% python3 -q
>>> import numpy as np
>>> from numpy import linalg as LA
>>> np.set_printoptions(precision=1, suppress=True, linewidth=100, legacy="1.25")
>>> rnd = lambda a: np.round(a, 1) + 0
>>> f = np.array([1, 2, 0, 0, 2, 1, 2, 2])
>>> feats = 3 * np.eye(8) + np.outer(f, f)
>>> feats
array([[4., 2., 0., 0., 2., 1., 2., 2.],
       [2., 7., 0., 0., 4., 2., 4., 4.],
       [0., 0., 3., 0., 0., 0., 0., 0.],
       [0., 0., 0., 3., 0., 0., 0., 0.],
       [2., 4., 0., 0., 7., 2., 4., 4.],
       [1., 2., 0., 0., 2., 4., 2., 2.],
       [2., 4., 0., 0., 4., 2., 7., 4.],
       [2., 4., 0., 0., 4., 2., 4., 7.]])
>>> left, sig, VT = LA.svd(feats, full_matrices=False)
>>> rnd(np.abs(VT[0]))
array([0.2, 0.5, 0. , 0. , 0.5, 0.2, 0.5, 0.5])
>>> rnd(VT @ VT.T)
array([[1., 0., 0., 0., 0., 0., 0., 0.],
       [0., 1., 0., 0., 0., 0., 0., 0.],
       [0., 0., 1., 0., 0., 0., 0., 0.],
       [0., 0., 0., 1., 0., 0., 0., 0.],
       [0., 0., 0., 0., 1., 0., 0., 0.],
       [0., 0., 0., 0., 0., 1., 0., 0.],
       [0., 0., 0., 0., 0., 0., 1., 0.],
       [0., 0., 0., 0., 0., 0., 0., 1.]])
>>> rnd(sig / sig[0])
array([1. , 0.1, 0.1, 0.1, 0.1, 0.1, 0.1, 0.1])
>>> rnd(np.sqrt((sig ** 2).sum())), rnd(LA.norm(feats))
(22.4, 22.4)
>>> rnd(left.T @ left)
array([[1., 0., 0., 0., 0., 0., 0., 0.],
       [0., 1., 0., 0., 0., 0., 0., 0.],
       [0., 0., 1., 0., 0., 0., 0., 0.],
       [0., 0., 0., 1., 0., 0., 0., 0.],
       [0., 0., 0., 0., 1., 0., 0., 0.],
       [0., 0., 0., 0., 0., 1., 0., 0.],
       [0., 0., 0., 0., 0., 0., 1., 0.],
       [0., 0., 0., 0., 0., 0., 0., 1.]])
>>> (sig > 1e-8).sum()
8
>>> rnd(sig)
array([21.,  3.,  3.,  3.,  3.,  3.,  3.,  3.])
>>> rnd(left.T @ feats @ VT.T)
array([[21.,  0.,  0.,  0.,  0.,  0.,  0.,  0.],
       [ 0.,  3.,  0.,  0.,  0.,  0.,  0.,  0.],
       [ 0.,  0.,  3.,  0.,  0.,  0.,  0.,  0.],
       [ 0.,  0.,  0.,  3.,  0.,  0.,  0.,  0.],
       [ 0.,  0.,  0.,  0.,  3.,  0.,  0.,  0.],
       [ 0.,  0.,  0.,  0.,  0.,  3.,  0.,  0.],
       [ 0.,  0.,  0.,  0.,  0.,  0.,  3.,  0.],
       [ 0.,  0.,  0.,  0.,  0.,  0.,  0.,  3.]])
>>> left.shape, sig.shape, VT.shape
((8, 8), (8,), (8, 8))
>>> rnd(np.cumsum(sig ** 2) / np.sum(sig ** 2))
array([0.9, 0.9, 0.9, 0.9, 0.9, 1. , 1. , 1. ])
>>> low = LA.cholesky(feats)
>>> rnd(np.diag(low) ** 2)
array([4. , 6. , 3. , 3. , 4.5, 3.2, 3.9, 3.7])
>>> rnd(low @ low.T)
array([[4., 2., 0., 0., 2., 1., 2., 2.],
       [2., 7., 0., 0., 4., 2., 4., 4.],
       [0., 0., 3., 0., 0., 0., 0., 0.],
       [0., 0., 0., 3., 0., 0., 0., 0.],
       [2., 4., 0., 0., 7., 2., 4., 4.],
       [1., 2., 0., 0., 2., 4., 2., 2.],
       [2., 4., 0., 0., 4., 2., 7., 4.],
       [2., 4., 0., 0., 4., 2., 4., 7.]])
>>> E = np.array([[-0.7, 0.1, -0.2],
...     [1.7, -0.1, 0.3],
...     [-0.1, -3.2, 6.3],
...     [0.1, -0.7, 1.3],
...     [-0.8, 0.8, -1.9],
...     [-0.6, -0.2, 0.0],
...     [0.1, 1.0, -2.5],
...     [0.4, 1.6, -3.2],
...     [-0.3, 0.0, 0.4],
...     [1.0, 0.5, -0.7],
...     [1.0, 1.0, -1.9],
...     [-0.9, -0.8, 2.1],
...     [1.3, -0.7, 1.7],
...     [-1.1, 0.0, -0.1],
...     [-0.6, 0.5, -1.0],
...     [1.8, -0.8, 1.3],
...     [-1.1, -0.3, 0.5],
...     [0.6, -1.0, 1.5],
...     [-0.7, -0.1, 0.3]])
>>> M2 = np.array([[0, 1], [2, 1], [1, 0], [2, 2], [1, 1], [2, 1], [1, 2], [1, 2]])
>>> np.einsum("ik,kj->ji", feats, M2)
array([[12., 30.,  3.,  6., 27., 18., 27., 27.],
       [17., 31.,  0.,  6., 31., 17., 34., 34.]])
>>> np.einsum("ik,kj->ij", feats, M2)
array([[12., 17.],
       [30., 31.],
       [ 3.,  0.],
       [ 6.,  6.],
       [27., 31.],
       [18., 17.],
       [27., 34.],
       [27., 34.]])
>>> M2.T @ feats.T
array([[12., 30.,  3.,  6., 27., 18., 27., 27.],
       [17., 31.,  0.,  6., 31., 17., 34., 34.]])
>>> hat = E @ LA.solve(E.T @ E, E.T)
>>> rnd(LA.eigvalsh(hat))
array([0., 0., 0., 0., 0., 0., 0., 0., 0., 0., 0., 0., 0., 0., 0., 0., 1., 1., 1.])
>>> rnd(np.trace(hat))
3.0
>>> rnd(np.diag(hat))
array([0. , 0.2, 0.5, 0. , 0.1, 0.1, 0.2, 0.1, 0.1, 0.1, 0.1, 0.3, 0.2, 0.1, 0. , 0.3, 0.1, 0.2,
       0. ])
>>> x = np.array([3, 2, 2])
>>> rhs = E @ x
>>> b, lr = np.zeros(3), 1 / LA.norm(E, 2) ** 2
>>> for i in range(4):
...     b -= lr * E.T @ (E @ b - rhs)
...     if i % 1 == 0: print(i, round(LA.norm(E @ b - rhs), 1))
... 
0 10.1
1 8.5
2 7.2
3 6.0
>>> rnd(LA.cond(E))
18.1
>>> F = np.loadtxt("a.csv", delimiter=",")
>>> F
array([[ 4.,  2.,  6.,  5.,  1., -2., -7.],
       [-8.,  2.,  3.,  3., -5.,  9., -4.],
       [ 5., -4.,  4., -3.,  8.,  7., -6.],
       [-6.,  2.,  0., -5., -2., -1.,  9.],
       [ 5., -2.,  8.,  8., -2., -5., -7.],
       [ 9.,  8.,  5.,  6.,  2., -1., -1.],
       [-4.,  5.,  0.,  3.,  5., -9.,  7.]])
>>> f = np.array([2, 0, 2, 2, 0, 3, 0])
>>> M2 = F + np.outer(f, np.eye(7)[5])
>>> LA.matrix_rank(M2 - F)
1
>>> blk = np.stack([F, -3 * F, F[::-1]])
>>> blk.shape
(3, 7, 7)
>>> np.einsum("bij,cij->bc", blk, blk)
array([[ 1361., -4083.,   105.],
       [-4083., 12249.,  -315.],
       [  105.,  -315.,  1361.]])
>>> (blk @ F.T).shape
(3, 7, 7)
>>> blk.sum(axis=0)
array([[-12.,   1., -12.,  -7.,   3.,  -5.,  21.],
       [ 25.,   4.,  -1.,   0.,  12., -19.,   7.],
       [ -5.,   6.,   0.,  14., -18., -19.,   5.],
       [  6.,  -2.,   0.,   5.,   2.,   1.,  -9.],
       [ -5.,   0., -12., -19.,  12.,  17.,   8.],
       [-26., -14.,  -7.,  -9.,  -9.,  11.,  -2.],
       [ 12.,  -8.,   6.,  -1.,  -9.,  16., -21.]])
>>> W1 = np.array([[8, -2, -9, 5],
...     [9, 6, -1, -4],
...     [-8, 3, -4, 1],
...     [2, -7, -2, -5],
...     [-1, 9, 5, 3],
...     [-9, 4, -6, -3],
...     [0, -1, 7, 8]])
>>> b = np.array([-7, 1, -8, -2])
>>> hid = np.maximum(F @ W1 + b, 0)
>>> (hid > 0).astype(int)
array([[1, 0, 0, 0],
       [0, 1, 0, 0],
       [0, 1, 0, 1],
       [0, 1, 1, 1],
       [1, 0, 0, 0],
       [1, 1, 0, 0],
       [1, 1, 1, 1]])
>>> C = np.array([[-2, 1, -1], [3, 2, 3], [3, -3, 0], [1, 1, -3]])
>>> (hid @ C).round(6).argmax(axis=1)
array([1, 0, 0, 0, 1, 1, 0])
>>> x = np.array([0, 3, 3, 5, 4, 0, -3])
>>> rhs = F @ x
>>> b, lr = np.zeros(7), 1 / LA.norm(F, 2) ** 2
>>> for i in range(10):
...     b -= lr * F.T @ (F @ b - rhs)
...     if i % 2 == 0: print(i, round(LA.norm(F @ b - rhs), 1))
... 
0 45.8
2 31.1
4 23.6
6 18.6
8 15.0
>>> rnd(LA.cond(F))
11.9
>>> rnd(b)
array([ 0.9,  2.8,  3.6,  4.1,  2.6, -0.2, -2.6])
>>> arr = np.load("mat.npy")
>>> arr
array([[  5.6,  -5.5,  -4.8,   7.1,   5.6,   1.7,   0. ,   0.9,  -3.8,   4. ,   5.6],
       [-10.8,  10.6,   9.3, -13.8, -10.7,  -3. ,   0.1,  -1.5,   7.7,  -7.5, -10.6],
       [ -1.5,   1.8,   1.3,  -2.1,  -1.7,  -0.4,  -0.2,  -0.3,   1. ,  -1.1,  -1.7],
       [ -0.4,   0.3,   0.4,  -0.5,  -0.3,  -0.2,  -0.1,  -0.2,   0.2,  -0.5,  -0.3],
       [ -2.9,   2.9,   2.6,  -3.7,  -2.9,  -0.7,   0.1,  -0.6,   2.2,  -2.1,  -3. ],
       [ -3.2,   3.2,   2.8,  -4.2,  -2.9,  -0.8,   0. ,  -0.5,   2.2,  -2.4,  -3.1],
       [ -0.6,   0.8,   0.6,  -0.8,  -0.8,  -0.2,   0. ,   0. ,   0.6,  -0.5,  -0.8],
       [ -9.8,  10. ,   8.4, -12.7,  -9.8,  -3. ,   0. ,  -1.4,   6.9,  -7.1,  -9.9],
       [  6.7,  -6.7,  -5.8,   8.6,   6.5,   2. ,   0.2,   1. ,  -4.9,   4.8,   6.7],
       [ -3.4,   3.6,   3. ,  -4.7,  -3.6,  -1. ,  -0.1,  -0.7,   2.5,  -2.6,  -3.5],
       [ 10.6, -10.7,  -9.2,  13.8,  10.7,   3.1,   0.2,   1.5,  -7.7,   7.6,  10.7],
       [  6.1,  -6.1,  -5.2,   7.5,   6. ,   1.6,   0.1,   1. ,  -4.3,   4.2,   6.3],
       [ -6.8,   7.1,   5.9,  -9. ,  -7. ,  -1.8,   0.1,  -1. ,   5.1,  -5. ,  -6.9],
       [  4.9,  -4.7,  -4.1,   6.2,   4.8,   1.4,   0. ,   0.7,  -3.6,   3.5,   4.7],
       [  6.3,  -6.4,  -5.3,   8.3,   6.3,   1.8,   0. ,   1. ,  -4.5,   4.7,   6.3],
       [ -4.3,   4.2,   3.6,  -5.6,  -4.3,  -1.2,   0.1,  -0.6,   3.2,  -3. ,  -4.4],
       [  2.7,  -2.5,  -2.1,   3.2,   2.5,   0.8,   0. ,   0.4,  -1.8,   1.7,   2.5],
       [  1.3,  -1.3,  -1. ,   1.5,   1.2,   0.5,   0. ,   0. ,  -0.9,   0.7,   1.2],
       [  3.2,  -3.2,  -2.7,   4. ,   3.1,   0.9,  -0.1,   0.5,  -2.1,   2.4,   3.2],
       [  1.6,  -1.8,  -1.4,   2.3,   1.6,   0.4,   0.2,   0.3,  -1.5,   1.3,   1.7],
       [ -7.4,   7.2,   6.2,  -9.2,  -7.3,  -2. ,   0. ,  -1.2,   5.3,  -5.4,  -7. ],
       [  1.9,  -1.9,  -1.5,   2.4,   1.9,   0.6,  -0.1,   0.1,  -1.3,   1.4,   1.7],
       [  6.6,  -6.6,  -5.6,   8.3,   6.6,   1.9,   0.1,   0.8,  -4.8,   4.8,   6.8],
       [  6.5,  -6.4,  -5.5,   8.2,   6.4,   1.7,   0.1,   0.8,  -4.5,   4.7,   6.2],
       [ -3.1,   3.1,   2.5,  -4. ,  -3.1,  -0.9,   0. ,  -0.4,   2.3,  -2.4,  -3. ],
       [  6.8,  -6.7,  -5.7,   8.6,   6.6,   1.8,  -0.2,   1. ,  -4.6,   4.9,   6.6],
       [  6. ,  -5.9,  -5.1,   7.7,   6.1,   1.7,   0. ,   0.9,  -4.2,   4.3,   6. ],
       [ -0.8,   1. ,   0.7,  -1.1,  -0.9,  -0.4,   0. ,  -0.1,   0.6,  -0.7,  -0.8]])
>>> cen = (arr - arr.mean(axis=0)) / arr.std(axis=0)
>>> rnd(cen.std(axis=0))
array([1., 1., 1., 1., 1., 1., 1., 1., 1., 1., 1.])
>>> b = LA.lstsq(np.delete(cen, 9, axis=1), cen[:, 9])[0]
>>> np.abs(b).argmax()
1
>>> rnd(b)
array([ 0.5, -0.6,  0.2,  0.4,  0. ,  0. ,  0. ,  0.1,  0. , -0.4])
>>> G = np.cov(arr, rowvar=False)
>>> G.shape
(11, 11)
>>> rnd(np.corrcoef(arr.T))
array([[ 1. , -1. , -1. ,  1. ,  1. ,  1. ,  0.1,  1. , -1. ,  1. ,  1. ],
       [-1. ,  1. ,  1. , -1. , -1. , -1. , -0.1, -1. ,  1. , -1. , -1. ],
       [-1. ,  1. ,  1. , -1. , -1. , -1. , -0.1, -1. ,  1. , -1. , -1. ],
       [ 1. , -1. , -1. ,  1. ,  1. ,  1. ,  0.1,  1. , -1. ,  1. ,  1. ],
       [ 1. , -1. , -1. ,  1. ,  1. ,  1. ,  0.1,  1. , -1. ,  1. ,  1. ],
       [ 1. , -1. , -1. ,  1. ,  1. ,  1. ,  0.1,  1. , -1. ,  1. ,  1. ],
       [ 0.1, -0.1, -0.1,  0.1,  0.1,  0.1,  1. ,  0.1, -0.1,  0.1,  0.1],
       [ 1. , -1. , -1. ,  1. ,  1. ,  1. ,  0.1,  1. , -1. ,  1. ,  1. ],
       [-1. ,  1. ,  1. , -1. , -1. , -1. , -0.1, -1. ,  1. , -1. , -1. ],
       [ 1. , -1. , -1. ,  1. ,  1. ,  1. ,  0.1,  1. , -1. ,  1. ,  1. ],
       [ 1. , -1. , -1. ,  1. ,  1. ,  1. ,  0.1,  1. , -1. ,  1. ,  1. ]])
>>> rnd(arr.std(axis=0))
array([5.5, 5.5, 4.7, 7. , 5.5, 1.6, 0.1, 0.8, 3.9, 3.9, 5.5])
>>> np.argwhere(np.triu(np.abs(np.corrcoef(arr.T)) > 0.8, 1))
array([[ 0,  1],
       [ 0,  2],
       [ 0,  3],
       [ 0,  4],
       [ 0,  5],
       [ 0,  7],
       [ 0,  8],
       [ 0,  9],
       [ 0, 10],
       [ 1,  2],
       [ 1,  3],
       [ 1,  4],
       [ 1,  5],
       [ 1,  7],
       [ 1,  8],
       [ 1,  9],
       [ 1, 10],
       [ 2,  3],
       [ 2,  4],
       [ 2,  5],
       [ 2,  7],
       [ 2,  8],
       [ 2,  9],
       [ 2, 10],
       [ 3,  4],
       [ 3,  5],
       [ 3,  7],
       [ 3,  8],
       [ 3,  9],
       [ 3, 10],
       [ 4,  5],
       [ 4,  7],
       [ 4,  8],
       [ 4,  9],
       [ 4, 10],
       [ 5,  7],
       [ 5,  8],
       [ 5,  9],
       [ 5, 10],
       [ 7,  8],
       [ 7,  9],
       [ 7, 10],
       [ 8,  9],
       [ 8, 10],
       [ 9, 10]])
>>> np.argsort(-arr.std(axis=0).round(6), kind="stable")
array([ 3,  1,  0,  4, 10,  2,  9,  8,  5,  7,  6])
>>> cen = arr - arr.mean(axis=0)
>>> left, sig, VT = LA.svd(cen, full_matrices=False)
>>> np.searchsorted(np.cumsum(sig ** 2) / (sig ** 2).sum(), 0.9) + 1
1
>>> np.abs(left[:, 0]).argmax()
1
>>> rnd(cen.mean(axis=0))
array([0., 0., 0., 0., 0., 0., 0., 0., 0., 0., 0.])
>>> np.abs(VT[0]).argmax()
3
>>> rnd((sig ** 2).sum() ** 2 / (sig ** 4).sum())
1.0
>>> C = arr[[14, 19]].astype(float)
>>> for _ in range(4):
...     idx = LA.norm(arr[:, None] - C, axis=-1).argmin(axis=1)
...     C = np.array([arr[idx == j].mean(axis=0) for j in range(2)])
... 
>>> idx
array([0, 1, 1, 1, 1, 1, 1, 1, 0, 1, 0, 0, 1, 0, 0, 1, 0, 0, 0, 0, 1, 0, 0, 0, 1, 0, 0, 1])
>>> np.abs(C[1] - C[0]).argmax()
3
>>> rnd(C)
array([[ 5.1, -5.1, -4.3,  6.5,  5.1,  1.5,  0. ,  0.7, -3.6,  3.7,  5.1],
       [-4.2,  4.3,  3.6, -5.5, -4.3, -1.2,  0. , -0.7,  3.1, -3.1, -4.2]])
>>> rnd(C[1] - C[0])
array([ -9.4,   9.4,   8. , -12. ,  -9.3,  -2.7,   0. ,  -1.4,   6.7,  -6.8,  -9.3])
>>> m1 = np.loadtxt("case8.csv", delimiter=",")
>>> m1
array([[ 1.2, -2.2, -1.7,  2.3,  0.6,  2.8, -0.9, -0.4, -0.6, -3.2, -0.9],
       [ 1.7, -1. , -1.3,  1.7,  2.8,  2.2, -1.3,  1.3,  0.1, -1.4,  0.8],
       [-0.5,  1.1,  0.4,  0.5, -0.5, -0.6, -3.5, -3.7, -0.2,  0.4, -1.1],
       [ 1.9, -0.1, -2. ,  1.6,  0. , -0.8, -1.9, -1.8,  0. ,  2.3,  0. ],
       [-1.2,  0.1,  2.1, -1.1, -2.3,  1.3, -3.8, -1.3, -1.1, -0.2, -0.6],
       [-0.5,  1.1,  0.5, -0.1,  4.5, -1.4, -2.3, -1.2,  0.4,  1.7, -1.1],
       [ 0.8,  0.3, -0.8, -2. , -4.8,  1.9,  0.5,  1.4,  0.5,  0.9,  3.3],
       [ 1.2, -0.4, -0.2,  1.1,  1.9,  1.7, -4.9, -0.9, -1.1,  1. ,  0.3],
       [-0.5,  0.1,  1.5, -1.2,  0.8, -2.4, -0.8,  0.2, -1.1,  1.1, -1.2],
       [ 4. , -1.7, -1.7, -2.8,  1.6, -1.2, -0.8,  0.3,  1.6,  1.1,  1.3],
       [-0.2, -1. ,  2.7,  0.1,  1.4, -3.3,  0.1,  0.5,  0.2, -2.1,  0.1],
       [ 2. , -1.1,  0.1,  2.5,  4.2,  0. ,  0.3, -2.4, -1.2,  1.4,  0.8],
       [ 0.8, -2.6, -2.1,  1.3, -0.2,  0.8, -0.7,  0. ,  1.6,  0.6,  0.4],
       [-1.4,  2.8, -1.6, -1.3,  0.5, -2.7,  0.1, -2.2, -1. ,  1.2,  1. ],
       [ 3.9, -3.5,  1.5, -1.9, -3.1, -1.4,  3.1,  0.4,  0.9,  2. ,  0.9],
       [ 2.2,  0.7,  2.2,  2. ,  3.2, -0.8, -0.6, -0.4, -0.2,  0.2, -0.6],
       [-1.1, -0.6, -0.8,  0.9, -0.4, -0.3, -0.6, -0.7,  1.2,  0.8, -1.3],
       [-0.2,  0.8, -1. , -2.1, -3.5,  1.4,  0.3,  0.8, -2.7,  0.8,  1.3],
       [-2.1,  1.3,  4.4,  0.1,  2.7, -3.3, -0.6,  0.5,  0.7, -0.1, -1.6],
       [ 0.1,  0.2,  3.6,  2.3,  5.6, -0.7, -0.9,  5.5, -1.4, -1. ,  1.6],
       [ 0.5,  0.4, -2.5,  1.1, -1.4,  2.3,  3.6,  2. ,  0.2, -1.3,  1.6],
       [-0.2,  0.6,  1.7, -0.6,  2.2, -3.6,  0.4, -0.3, -2.2, -1.2, -3. ],
       [-0.3, -0.7,  2.3, -3.2,  4. , -3.1, -0.4,  2. ,  0.8,  1.9,  1.1],
       [-2. ,  2.1,  1.7, -1. ,  0.2,  1.3, -1.6, -6.1,  0.4, -0.9, -1.5],
       [-0.1,  0.5,  0.6, -0.8, -1.1, -1.6, -3.9, -1.9, -2.8, -0.5, -0.5],
       [ 0.3, -0.9, -0.1, -1.3, -4.4,  3. ,  3.3,  2. ,  0.7, -1. ,  1.1],
       [ 2.6,  0.2, -4.5, -1.3, -4. ,  0.7, -0.2,  4.2, -0.4, -3.1,  1.9],
       [ 0.3,  1.5, -2.4, -0.8,  0.1, -0.8,  0. , -0.7,  0. ,  1.8, -1.7],
       [-1.2, -0.5,  0.9, -1.7, -1.6,  1.2, -3.2, -0.8,  2.4,  1.6, -3.1],
       [-1.1, -1.2, -2. ,  0.3,  5.5, -3.8,  2.2, -5.3,  2.6, -1.1, -4.7],
       [-0.4,  1. ,  1.5,  1.3,  2.1, -2.1, -2.1, -3. ,  1.6,  2. , -1.2],
       [ 1.3, -1.2,  0.6,  0.6, -2.1,  0.8, -1.4,  1.4,  0.7,  0.7,  1.2],
       [-6. ,  0.6,  7. , -1. ,  3. , -0.2,  0.5, -1. ,  0.7, -2.1, -1.2],
       [ 0.1,  0. ,  0.5, -0.2, -0.2, -3.7,  2.4, -0.4, -1. , -2. ,  1.3],
       [-2. , -0.7,  4.1,  0.4, -2.7, -1.2, -3.9, -2.2, -0.4, -0.2,  0.5],
       [-1.4,  0.6,  0.5,  1.3,  1.6,  3.2,  0.3,  2.8,  0.6, -0.2, -0.3],
       [ 2.3, -1.4,  3.1, -0.6,  0.9, -0.2,  0.7,  2.4,  0. , -0.3,  1.1],
       [ 3.3,  0.5,  2.4,  3.8,  3.1, -0.2, -1.3, -2.7,  0.4,  1.7, -1.9],
       [-2.8, -0.2,  2.6, -0.5, -1.5,  2.9,  0.7, -2. ,  0.8, -0.2,  0. ],
       [-2.5, -0.9,  0.8,  1.2,  0.5, -3.8,  6.2, -1.3,  1.1,  0.2, -0.4]])
>>> cen = m1 - m1.mean(axis=0)
>>> left, sig, VT = LA.svd(cen, full_matrices=False)
>>> np.abs(left[:, 0]).argmax()
26
>>> LA.matrix_rank(cen)
11
